$ ipython --no-banner

In [1]: import numpy as np

In [2]: import numpy.linalg as la

In [3]: np.set_printoptions(suppress=True, linewidth=140)

In [4]: tidy = lambda a: np.round(a, 3) + 0

In [5]: feats = np.load("block17.npy")

In [6]: feats
Out[6]: 
array([[ 0.,  0., -1.,  0., -1., -1.],
       [ 0.,  0.,  0., -1.,  0.,  0.],
       [-1.,  0.,  0.,  0., -1., -1.],
       [ 0., -1.,  0.,  0.,  0.,  0.],
       [-1.,  0., -1.,  0.,  0., -1.],
       [-1.,  0., -1.,  0., -1.,  0.]])

In [7]: print(tidy(la.eigvalsh(feats).min()))
-3.0

In [8]: [round(float(la.det(feats[:i, :i])), 2) + 0 for i in range(1, 7)]
Out[8]: [0.0, 0.0, 0.0, 1.0, 2.0, 3.0]

In [9]: np.all(la.eigvalsh(feats) > 0)
Out[9]: np.False_

In [10]: M = np.loadtxt("a.csv", delimiter=",")

In [11]: M
Out[11]: 
array([[ 1., -3.,  0.,  0.,  0.,  0.],
       [-3., -2., -3.,  0.,  0.,  0.],
       [ 0., -3.,  0., -3.,  0.,  0.],
       [ 0.,  0., -3.,  2., -3.,  0.],
       [ 0.,  0.,  0., -3., -1., -3.],
       [ 0.,  0.,  0.,  0., -3.,  0.]])

In [12]: [round(float(la.det(M[:i, :i])), 2) + 0 for i in range(1, 7)]
Out[12]: [1.0, -11.0, -9.0, 81.0, 0.0, -729.0]

In [13]: J = np.loadtxt("m.csv", delimiter=",")

In [14]: tidy(J)
Out[14]: 
array([[ 0.707,  0.   ,  0.   ,  0.707,  0.   ,  0.   ],
       [ 0.   ,  1.   ,  0.   ,  0.   ,  0.   ,  0.   ],
       [ 0.   ,  0.   ,  1.   ,  0.   ,  0.   ,  0.   ],
       [-0.707,  0.   ,  0.   ,  0.707,  0.   ,  0.   ],
       [ 0.   ,  0.   ,  0.   ,  0.   ,  1.   ,  0.   ],
       [ 0.   ,  0.   ,  0.   ,  0.   ,  0.   ,  1.   ]])

In [15]: tidy(J.T @ J)
Out[15]: 
array([[1., 0., 0., 0., 0., 0.],
       [0., 1., 0., 0., 0., 0.],
       [0., 0., 1., 0., 0., 0.],
       [0., 0., 0., 1., 0., 0.],
       [0., 0., 0., 0., 1., 0.],
       [0., 0., 0., 0., 0., 1.]])

In [16]: J[:, 3] @ J[:, 5]
Out[16]: np.float64(0.0)

In [17]: tidy(J @ J.T)
Out[17]: 
array([[1., 0., 0., 0., 0., 0.],
       [0., 1., 0., 0., 0., 0.],
       [0., 0., 1., 0., 0., 0.],
       [0., 0., 0., 1., 0., 0.],
       [0., 0., 0., 0., 1., 0.],
       [0., 0., 0., 0., 0., 1.]])
